% ipython --no-banner

In [1]: import numpy as np

In [2]: from numpy import linalg as LA

In [3]: np.set_printoptions(precision=2, suppress=True, linewidth=200, legacy="1.25")

In [4]: data = np.loadtxt("w.csv", delimiter=",")

In [5]: print(data)
[[ 3. -2. -2.  1.  1.]
 [ 3. -5. -1.  2.  3.]
 [ 0. -2. -4.  5.  6.]
 [ 3. -2. -3.  3.  5.]
 [ 1.  1. -3.  6.  6.]
 [ 2. -1. -2.  3.  8.]
 [ 3.  2. -1.  0. 11.]
 [ 6.  0.  1.  2.  9.]
 [ 6. -3.  1.  1.  8.]
 [ 4.  0.  2.  4.  7.]
 [ 1.  3.  5.  7.  7.]
 [ 0.  5.  7.  6.  9.]
 [-3.  8.  9.  3.  9.]
 [-4.  7.  8.  6. 10.]
 [-7.  8.  9.  6. 12.]]

In [6]: basis = data[[3, 1]].astype(float)

In [7]: for _ in range(4):
   ...:     idx = LA.norm(data[:, None] - basis, axis=-1).argmin(axis=1)
   ...:     basis = np.array([data[idx == j].mean(axis=0) for j in range(2)])
   ...: 

In [8]: print(idx)
[1 1 1 1 1 1 1 1 1 1 0 0 0 0 0]

In [9]: print(basis)
[[-2.6  6.2  7.6  5.6  9.4]
 [ 3.1 -1.2 -1.2  2.7  6.4]]

In [10]: print(basis[1] - basis[0])
[ 5.7 -7.4 -8.8 -2.9 -3. ]

In [11]: F = np.array([[1, 1, 2, 2], [1, 26, 27, 12], [2, 27, 29, 14], [2, 12, 14, 8]])

In [12]: rng = np.random.default_rng(818741)

In [13]: idx = rng.permutation(4)

In [14]: print(idx)
[3 0 1 2]

In [15]: M2 = F[idx][:, idx]

In [16]: print(np.trace(M2))
64

In [17]: print(np.round(np.sort(np.abs(LA.eigvals(M2))), 2) + 0)
[ 0.    0.    2.93 61.07]

In [18]: print(np.allclose(M2, F))
False

In [19]: A = np.array([[1, 0, 0, 0, 0],
    ...:     [1, 1, 0, 0, 0],
    ...:     [5, -7, 1, 0, 0],
    ...:     [0, 0, 0, 1, 0],
    ...:     [6, 7, 1, -2, 1]])

In [20]: print([int(LA.matrix_rank(LA.matrix_power(A, p))) for p in range(1, 6)])
[5, 5, 5, 5, 5]

In [21]: print(np.prod(np.diag(A)), round(float(LA.det(A)), 2))
1 1.0

In [22]: w, evecs = LA.eig(A)

In [23]: print(A @ evecs[:, 0] - w[0] * evecs[:, 0])
[0. 0. 0. 0. 0.]

In [24]: print(np.sort(LA.eigvals(LA.inv(A))))
[1.-0.j 1.+0.j 1.+0.j 1.+0.j 1.+0.j]

In [25]: M2 = A + rng.integers(-2, 3, (5, 2)) @ rng.integers(-2, 3, (2, 5))

In [26]: print(M2)
[[ 1  0  0  0  0]
 [-1  5 -2  4  2]
 [ 6 -8  3  0 -3]
 [ 1 -3  0 -3  1]
 [ 8  5  5 -2 -5]]

In [27]: print(np.round(LA.svd(M2 - A, compute_uv=False), 2) + 0)
[10.14  6.58  0.    0.    0.  ]

In [28]: print(M2 - A)
[[ 0  0  0  0  0]
 [-2  4 -2  4  2]
 [ 1 -1  2  0 -3]
 [ 1 -3  0 -4  1]
 [ 2 -2  4  0 -6]]

In [29]: print(LA.matrix_rank(M2 - A, tol=1e-8))
2
